$ python -q
>>> import numpy as np
>>> import numpy.linalg as la
>>> np.set_printoptions(precision=3, suppress=True, linewidth=100, floatmode="fixed")
>>> rd = lambda a: np.round(a, 3) + 0
>>> rng = np.random.default_rng(1564)
>>> labels = rng.integers(0, 2, 3)
>>> mat = np.triu((labels[:, None] == labels) & (rng.random((3, 3)) < 0.8), 1).astype(int)
>>> mat += mat.T
>>> mat
array([[0, 1, 0],
       [1, 0, 0],
       [0, 0, 0]])
>>> # equal to its transpose
>>> Uu, s, vt = la.svd(mat)
>>> print(np.argmax(s[:-1] / (s[1:] + 1e-6)) + 1)
2
>>> s
array([1.000, 1.000, 0.000])
>>> A2 = Uu[:, :2] @ np.diag(s[:2]) @ vt[:2]
>>> rd(la.norm(mat - A2) / la.norm(mat))
np.float64(0.0)
>>> np.abs(mat - A2).max()
np.float64(0.0)
>>> rd(la.norm(mat - A2, 2)), s[2]
(np.float64(0.0), np.float64(0.0))
>>> A2
array([[0.000, 1.000, 0.000],
       [1.000, 0.000, 0.000],
       [0.000, 0.000, 0.000]])
>>> la.cond(mat) > 100
np.True_
>>> np.argsort(-la.norm(mat, axis=0).round(6), kind="stable")[:3]
array([0, 1, 2])
>>> rd(la.norm(mat, 2) / la.norm(mat))
np.float64(0.707)
>>> np.all(la.eigvalsh(mat) > 0)
np.False_
>>> rd(la.eigvalsh(mat).min())
np.float64(-1.0)
>>> P = np.triu(np.array([[1, 2, 2], [0, 1, 3], [1, 1, 3]]), 1) + np.eye(3)
>>> A2 = P @ mat @ la.inv(P)
>>> rd(la.det(A2))
np.float64(0.0)
>>> np.trace(A2), np.trace(mat)
(np.float64(0.0), np.int64(0))
>>> print(A2)
[[ 2.000 -3.000  5.000]
 [ 1.000 -2.000  4.000]
 [ 0.000  0.000  0.000]]
>>> la.matrix_rank(A2)
np.int64(2)
>>> np.allclose(A2[:-1].T @ la.lstsq(A2[:-1].T, A2[-1])[0], A2[-1])
True
>>> data = np.load("arr.npy")
>>> data
array([[ 0.000,  4.000,  0.000,  0.000,  0.000,  0.000,  0.000,  0.000,  0.000],
       [ 4.000, -2.000,  4.000,  0.000,  0.000,  0.000,  0.000,  0.000,  0.000],
       [ 0.000,  4.000,  0.000,  4.000,  0.000,  0.000,  0.000,  0.000,  0.000],
       [ 0.000,  0.000,  4.000,  0.000,  4.000,  0.000,  0.000,  0.000,  0.000],
       [ 0.000,  0.000,  0.000,  4.000,  0.000,  4.000,  0.000,  0.000,  0.000],
       [ 0.000,  0.000,  0.000,  0.000,  4.000,  1.000,  4.000,  0.000,  0.000],
       [ 0.000,  0.000,  0.000,  0.000,  0.000,  4.000,  0.000,  4.000,  0.000],
       [ 0.000,  0.000,  0.000,  0.000,  0.000,  0.000,  4.000,  2.000,  4.000],
       [ 0.000,  0.000,  0.000,  0.000,  0.000,  0.000,  0.000,  4.000, -1.000]])
>>> vals, V = la.eigh(data)
>>> rd(V.T @ V)
array([[1.000, 0.000, 0.000, 0.000, 0.000, 0.000, 0.000, 0.000, 0.000],
       [0.000, 1.000, 0.000, 0.000, 0.000, 0.000, 0.000, 0.000, 0.000],
       [0.000, 0.000, 1.000, 0.000, 0.000, 0.000, 0.000, 0.000, 0.000],
       [0.000, 0.000, 0.000, 1.000, 0.000, 0.000, 0.000, 0.000, 0.000],
       [0.000, 0.000, 0.000, 0.000, 1.000, 0.000, 0.000, 0.000, 0.000],
       [0.000, 0.000, 0.000, 0.000, 0.000, 1.000, 0.000, 0.000, 0.000],
       [0.000, 0.000, 0.000, 0.000, 0.000, 0.000, 1.000, 0.000, 0.000],
       [0.000, 0.000, 0.000, 0.000, 0.000, 0.000, 0.000, 1.000, 0.000],
       [0.000, 0.000, 0.000, 0.000, 0.000, 0.000, 0.000, 0.000, 1.000]])
>>> rd(V.T @ data @ V)
array([[-7.773,  0.000,  0.000,  0.000,  0.000,  0.000,  0.000,  0.000,  0.000],
       [ 0.000, -6.449,  0.000,  0.000,  0.000,  0.000,  0.000,  0.000,  0.000],
       [ 0.000,  0.000, -4.766,  0.000,  0.000,  0.000,  0.000,  0.000,  0.000],
       [ 0.000,  0.000,  0.000, -2.528,  0.000,  0.000,  0.000,  0.000,  0.000],
       [ 0.000,  0.000,  0.000,  0.000, -0.180,  0.000,  0.000,  0.000,  0.000],
       [ 0.000,  0.000,  0.000,  0.000,  0.000,  2.464,  0.000,  0.000,  0.000],
       [ 0.000,  0.000,  0.000,  0.000,  0.000,  0.000,  4.686,  0.000,  0.000],
       [ 0.000,  0.000,  0.000,  0.000,  0.000,  0.000,  0.000,  6.545,  0.000],
       [ 0.000,  0.000,  0.000,  0.000,  0.000,  0.000,  0.000,  0.000,  8.000]])
>>> (vals > 1e-8).sum(), (vals < -1e-8).sum()
(np.int64(4), np.int64(5))
